$ ipython --no-banner

In [1]: import numpy as np

In [2]: np.set_printoptions(suppress=True, linewidth=120)

In [3]: K = np.load("sample19.npy")

In [4]: K
Out[4]: 
array([[-0.85, -0.88, -0.97],
       [-0.02,  0.22, -0.43],
       [ 0.03,  0.01,  0.09],
       [-0.04, -0.07, -0.02],
       [ 0.58,  0.62,  0.79],
       [-0.38, -0.35, -0.66],
       [ 0.35,  0.34,  0.61],
       [-0.98, -0.99, -0.99],
       [ 0.82,  0.83,  0.97],
       [ 0.55,  0.68,  0.64],
       [-0.52, -0.7 , -0.47],
       [-0.56, -0.81, -0.31],
       [-0.05,  0.21, -0.5 ],
       [ 0.4 ,  0.57,  0.35],
       [-0.66, -0.76, -0.79],
       [ 0.78,  0.9 ,  0.81],
       [ 0.72,  0.84,  0.81],
       [-0.16, -0.27, -0.08],
       [ 0.44,  0.54,  0.54],
       [-0.89, -0.94, -0.97],
       [-0.65, -0.49, -0.95],
       [ 0.51,  0.44,  0.83],
       [-0.95, -0.99, -0.96],
       [ 0.49,  0.7 ,  0.4 ],
       [ 0.84,  0.93,  0.89],
       [-0.43, -0.36, -0.75],
       [-0.7 , -0.85, -0.71],
       [ 0.7 ,  0.75,  0.89]])

In [5]: cen = (K - K.mean(axis=0)) / K.std(axis=0)

In [6]: print(np.argwhere(np.abs(cen) > 2))
[]

In [7]: coef = np.linalg.lstsq(np.delete(cen, 2, axis=1), cen[:, 2])[0]

In [8]: round(float(1 - np.var(cen[:, 2] - np.delete(cen, 2, axis=1) @ coef)), 2)
Out[8]: 0.98

In [9]: print(coef.round(2))
[ 2.26 -1.31]
